$ python -q
>>> import numpy as np
>>> from numpy import linalg as LA
>>> np.set_printoptions(suppress=True, linewidth=100)
>>> arr = np.load("sample10.npy")
>>> print(arr)
[[ 0  2]
 [ 3  1]
 [ 0  2]
 [ 1  2]
 [ 1  0]
 [ 0  1]
 [-6  0]]
>>> # rows 0 and 2 are equal
>>> M2 = arr / np.sqrt((arr ** 2).mean(axis=1, keepdims=True))
>>> print(arr - arr.mean(axis=1, keepdims=True))
[[-1.   1. ]
 [ 1.  -1. ]
 [-1.   1. ]
 [-0.5  0.5]
 [ 0.5 -0.5]
 [-0.5  0.5]
 [-3.   3. ]]
>>> print(LA.matrix_rank(arr - arr.mean(axis=1, keepdims=True)))
1
>>> print(LA.matrix_rank(M2) == LA.matrix_rank(arr))
True
>>> print(np.round(LA.norm(M2, axis=1), 3))
[1.414 1.414 1.414 1.414 1.414 1.414 1.414]
>>> print(M2[2].round(3))
[0.    1.414]
>>> rng = np.random.default_rng(1370)
>>> M2 = arr + rng.integers(-2, 3, (7, 1)) @ rng.integers(-2, 3, (1, 2))
>>> print(M2)
[[-2  4]
 [ 7 -3]
 [ 0  2]
 [ 1  2]
 [ 5 -4]
 [ 2 -1]
 [-6  0]]
>>> print(LA.matrix_rank(M2 - arr, tol=1e-8))
1
>>> x0 = np.array([-9, 0])
>>> y = arr @ x0
>>> print(np.round(LA.solve(arr.T @ arr, arr.T @ y), 3) + 0)
[-9.  0.]
>>> y = y + 0.05 * rng.normal(size=7)
>>> print(y.round(3))
[  0.024 -26.996   0.023  -8.889  -9.078  -0.026  54.027]
>>> b, *_ = LA.lstsq(arr, y)
>>> print([round(float(LA.norm(LA.solve(arr.T @ arr + lam * np.eye(2), arr.T @ y))), 2) for lam in (0, 1, 10, 100)])
[9.0, 8.81, 7.4, 2.88]
>>> print(np.round(LA.norm(y - arr @ b), 3))
0.116
>>> E = np.tanh(np.array([[-0.4],
...     [0.4],
...     [1.2],
...     [1.1],
...     [0.7],
...     [1.1],
...     [-0.5],
...     [-0.3],
...     [0.0],
...     [-1.6],
...     [0.7],
...     [-1.4],
...     [1.2],
...     [-0.8],
...     [0.5],
...     [0.3],
...     [-1.0],
...     [-0.2],
...     [-0.5],
...     [0.4],
...     [-2.0],
...     [-0.6],
...     [1.3],
...     [1.0],
...     [1.0],
...     [-0.7],
...     [-1.1],
...     [1.5]]) @ np.array([[0.8, -0.1, 0.0, 0.4]]))
>>> print(E.round(3))
[[-0.31   0.04   0.    -0.159]
 [ 0.31  -0.04   0.     0.159]
 [ 0.744 -0.119  0.     0.446]
 [ 0.706 -0.11   0.     0.414]
 [ 0.508 -0.07   0.     0.273]
 [ 0.706 -0.11   0.     0.414]
 [-0.38   0.05   0.    -0.197]
 [-0.235  0.03   0.    -0.119]
 [ 0.     0.     0.     0.   ]
 [-0.856  0.159  0.    -0.565]
 [ 0.508 -0.07   0.     0.273]
 [-0.808  0.139  0.    -0.508]
 [ 0.744 -0.119  0.     0.446]
 [-0.565  0.08   0.    -0.31 ]
 [ 0.38  -0.05   0.     0.197]
 [ 0.235 -0.03   0.     0.119]
 [-0.664  0.1    0.    -0.38 ]
 [-0.159  0.02   0.    -0.08 ]
 [-0.38   0.05   0.    -0.197]
 [ 0.31  -0.04   0.     0.159]
 [-0.922  0.197  0.    -0.664]
 [-0.446  0.06   0.    -0.235]
 [ 0.778 -0.129  0.     0.478]
 [ 0.664 -0.1    0.     0.38 ]
 [ 0.664 -0.1    0.     0.38 ]
 [-0.508  0.07   0.    -0.273]
 [-0.706  0.11   0.    -0.414]
 [ 0.834 -0.149  0.     0.537]]
>>> # null space of dimension 1
>>> print(round(float(E[5] @ E[11]), 3))
-0.796
>>> print(round(float(LA.norm(E) ** 2 / LA.norm(E, 2) ** 2), 3))
1.002
>>> print(np.round(LA.norm(E, 2), 3))
3.65
>>> print(round(float(LA.norm(E[5], 1)), 3), round(LA.norm(E[5], np.inf), 3))
1.23 0.706
>>> print(round(LA.norm(E, "nuc"), 3))
3.813
>>> Uu, sigma, vt = LA.svd(E)
>>> vecs = vt[:(sigma > 1e-8).sum()]
>>> x0 = E[13] + -2 * E[24] + rng.integers(2) * np.eye(4)[0]
>>> print(x0.round(3))
[-1.893  0.279  0.    -1.069]
>>> print(np.round(vecs.T @ vecs, 3) + 0)
[[1. 0. 0. 0.]
 [0. 1. 0. 0.]
 [0. 0. 0. 0.]
 [0. 0. 0. 1.]]
>>> print(np.allclose(vecs.T @ vecs @ x0, x0))
True
>>> print(np.round(LA.norm(x0 - vecs.T @ vecs @ x0), 3))
0.0
